$ python3 -q
>>> import numpy as np
>>> from numpy import linalg as LA
>>> np.set_printoptions(suppress=True, linewidth=200)
>>> tidy = lambda a: np.round(a, 3) + 0
>>> data = np.load("a.npy")
>>> print(data)
[[-1  2  1  0  0  2]
 [ 1  3  2 -1 -2  1]
 [-1  3  2 -3  0  2]
 [ 0  3  1 -2  1  1]
 [ 2  5 -1 -4  3 -1]
 [ 3  6 -3 -2  4 -1]
 [ 3  4 -2 -1  5 -1]
 [ 2  5 -2  0  4 -1]
 [ 4  3 -1  0  2 -3]
 [ 5  4 -2  2  2 -4]
 [ 4  6 -2  3  0 -4]
 [ 5  7 -3  1 -1 -2]]
>>> D = LA.norm(data[:, None] - data[None], axis=-1)
>>> print(LA.matrix_rank(D ** 2))
8
>>> print(D[2].round(6).argsort(kind="stable")[:4])
[2 3 0 1]
>>> print(np.unravel_index(D.round(6).argmax(), D.shape))
(np.int64(2), np.int64(10))
>>> z = data[:, 4] > np.median(data[:, 4])
>>> f = data[z].mean(axis=0) - data[~z].mean(axis=0)
>>> print(((data - data.mean(axis=0)) @ f > 0).astype(int))
[0 0 0 0 1 1 1 1 1 1 1 1]
>>> print(np.argsort(-np.abs(f).round(6), kind="stable"))
[4 2 0 5 1 3]
>>> Xc = data - data.mean(axis=0)
>>> Uu, sv, VT = LA.svd(Xc, full_matrices=False)
>>> print(tidy(sv))
[12.658  8.039  4.622  3.348  1.737  0.758]
>>> print(tidy((sv ** 2).sum() ** 2 / (sv ** 4).sum()))
2.238
>>> print(tidy(VT[0] * np.sign(VT[0, np.abs(VT[0]).argmax()])))
[ 0.538  0.293 -0.446  0.335  0.2   -0.523]
>>> Xc = data - data.mean(axis=0)
>>> V = LA.svd(Xc)[2][:1]
>>> Y = Xc - Xc @ V.T @ V
>>> print(tidy(LA.norm(Y) / LA.norm(Xc)))
0.621
>>> Xc = (data - data.mean(axis=0)) / data.std(axis=0)
>>> print(tidy(Xc.std(axis=0)))
[1. 1. 1. 1. 1. 1.]
>>> c = LA.lstsq(np.delete(Xc, 0, axis=1), Xc[:, 0])[0]
>>> print(tidy(c))
[-0.332 -0.93  -0.27  -0.453 -0.696]
>>> print(np.abs(c).argmax())
1
>>> W0 = np.loadtxt("case9.csv", delimiter=",")
>>> print(W0)
[[ 2. -1.  0.  0.]
 [-1.  1. -1.  0.]
 [ 0. -1. -4. -1.]
 [ 0.  0. -1.  0.]]
>>> w, V = LA.eigh(W0)
>>> x0 = np.array([1, 1, -3, 1])
>>> print((np.sign(V[:, -1].round(6)) == np.sign(V[0, -1].round(6))).astype(int))
[1 0 1 0]
>>> print(tidy(V * np.maximum(w, 0) @ V.T))
[[ 2.004 -0.977  0.12   0.027]
 [-0.977  1.147 -0.229  0.175]
 [ 0.12  -0.229  0.058 -0.081]
 [ 0.027  0.175 -0.081  0.208]]
>>> print(tidy(V * np.abs(w) @ V.T))
[[ 2.007 -0.954  0.24   0.054]
 [-0.954  1.293  0.543  0.349]
 [ 0.24   0.543  4.117  0.838]
 [ 0.054  0.349  0.838  0.416]]
>>> print(tidy(x0 @ W0 @ x0 / (x0 @ x0)), tidy(w[0]), tidy(w[-1]))
-1.917 -4.417 2.664
>>> print(x0 @ W0 @ x0)
-23.0
